% ipython --no-banner

In [1]: import numpy as np

In [2]: np.set_printoptions(suppress=True, linewidth=120)

In [3]: C = np.array([[0.2, 0.1, -0.7], [0.7, -1.5, 0.2]])

In [4]: rng = np.random.default_rng(622403)

In [5]: J = np.array([[1, 1],
   ...:     [3, 2],
   ...:     [1, 3],
   ...:     [1, 1],
   ...:     [1, 3],
   ...:     [1, 3],
   ...:     [1, 2],
   ...:     [2, 3],
   ...:     [2, 1],
   ...:     [3, 2],
   ...:     [0, 0],
   ...:     [2, 0],
   ...:     [2, 3],
   ...:     [0, 1],
   ...:     [2, 0],
   ...:     [3, 0],
   ...:     [1, 1],
   ...:     [1, 2],
   ...:     [2, 2]]) @ C + 0.1 * rng.normal(size=(19, 3))

In [6]: print(J.round(3))
[[ 0.868 -1.449 -0.336]
 [ 1.889 -2.443 -1.749]
 [ 2.417 -4.283  0.126]
 [ 0.738 -1.299 -0.385]
 [ 2.269 -4.219 -0.072]
 [ 2.322 -4.531 -0.092]
 [ 1.617 -2.897 -0.341]
 [ 2.411 -4.301 -0.692]
 [ 1.11  -1.129 -1.234]
 [ 2.124 -2.77  -1.925]
 [ 0.029  0.048  0.018]
 [ 0.375  0.314 -1.358]
 [ 2.361 -4.324 -0.733]
 [ 0.776 -1.555  0.509]
 [ 0.534  0.103 -1.487]
 [ 0.485  0.437 -2.021]
 [ 0.799 -1.353 -0.496]
 [ 1.483 -2.813 -0.219]
 [ 1.85  -2.639 -1.016]]

In [7]: C = J[[15, 0]].astype(float)

In [8]: for _ in range(4):
   ...:     idx = np.linalg.norm(J[:, None] - C, axis=-1).argmin(axis=1)
   ...:     C = np.array([J[idx == j].mean(axis=0) for j in range(2)])
   ...: 

In [9]: print(idx)
[0 1 1 0 1 1 1 1 0 1 0 0 1 0 0 0 0 1 1]

In [10]: print(C.round(3))
[[ 0.635 -0.654 -0.754]
 [ 2.074 -3.522 -0.671]]

In [11]: print(np.bincount(idx))
[ 9 10]

In [12]: print(np.abs(C[1] - C[0]).argmax())
1

In [13]: u = np.array([-5, 7])

In [14]: print(np.round(np.polyval(u, C[1]), 3))
[-3.372 24.609 10.357]

In [15]: print(np.round(np.cross(C[1, :3], C[0, :3]), 3))
[2.218 1.139 0.88 ]

In [16]: print(np.round(np.correlate(C[1], C[0], "full"), 3))
[-1.565  1.301  4.126 -1.797 -0.426]

In [17]: M2 = np.c_[J[:, :2] @ np.array([[2, -2], [1, -2]]), np.array([2, 1, -2, 1, 1, 3, 1, 3, 3, -3, -3, -1, 2, -2, 0, -1, -3, 1, 0])]

In [18]: print(M2.round(3))
[[ 0.288  1.161  2.   ]
 [ 1.335  1.108  1.   ]
 [ 0.551  3.733 -2.   ]
 [ 0.176  1.124  1.   ]
 [ 0.319  3.9    1.   ]
 [ 0.113  4.418  3.   ]
 [ 0.338  2.558  1.   ]
 [ 0.521  3.78   3.   ]
 [ 1.091  0.038  3.   ]
 [ 1.478  1.292 -3.   ]
 [ 0.107 -0.154 -3.   ]
 [ 1.064 -1.378 -1.   ]
 [ 0.399  3.924  2.   ]
 [-0.002  1.558 -2.   ]
 [ 1.171 -1.274  0.   ]
 [ 1.406 -1.843 -1.   ]
 [ 0.245  1.107 -3.   ]
 [ 0.153  2.66   1.   ]
 [ 1.061  1.578  0.   ]]

In [19]: print(np.round(np.linalg.norm(M2 - J @ np.linalg.lstsq(J, M2)[0], axis=0), 3) + 0)
[0.   0.   7.58]

In [20]: print(np.linalg.matrix_rank(np.c_[J, M2]))
4

In [21]: print(np.round(np.linalg.lstsq(J, M2[:, 0])[0], 3) + 0)
[2. 1. 0.]

In [22]: w1 = np.array([[-3, -1, 2, -2, -2], [3, 1, -2, 2, 3], [2, 2, 0, 1, -3]])

In [23]: c = np.array([0, -4, -1, 0, -6])

In [24]: hid = np.maximum(J @ w1 + c, 0)

In [25]: print(np.round((hid > 0).mean(axis=0), 3))
[0.053 0.    0.789 0.053 0.053]

In [26]: C = np.array([[1, 2, 0], [2, 2, 3], [2, 0, 1], [1, 1, 0], [2, 1, 2]])

In [27]: print((hid @ C).round(6).argmax(axis=1))
[0 0 0 0 0 0 0 0 0 0 1 0 0 0 0 0 0 0 0]

In [28]: K = np.load("case5.npy")

In [29]: print(K)
[[ 6. -2.  0.  0.]
 [-2.  2. -2.  0.]
 [ 0. -2.  7. -2.]
 [ 0.  0. -2. -9.]]

In [30]: M2 = K[0, 0] * K[1:] - np.outer(K[1:, 0], K[0])

In [31]: print(M2)
[[  0.   8. -12.   0.]
 [  0. -12.  42. -12.]
 [  0.   0. -12. -54.]]

In [32]: print(np.round(K[:, 0] / K[0, 0], 3))
[ 1.    -0.333  0.     0.   ]

In [33]: print(np.flatnonzero(~M2.round(6).any(axis=1)))
[]
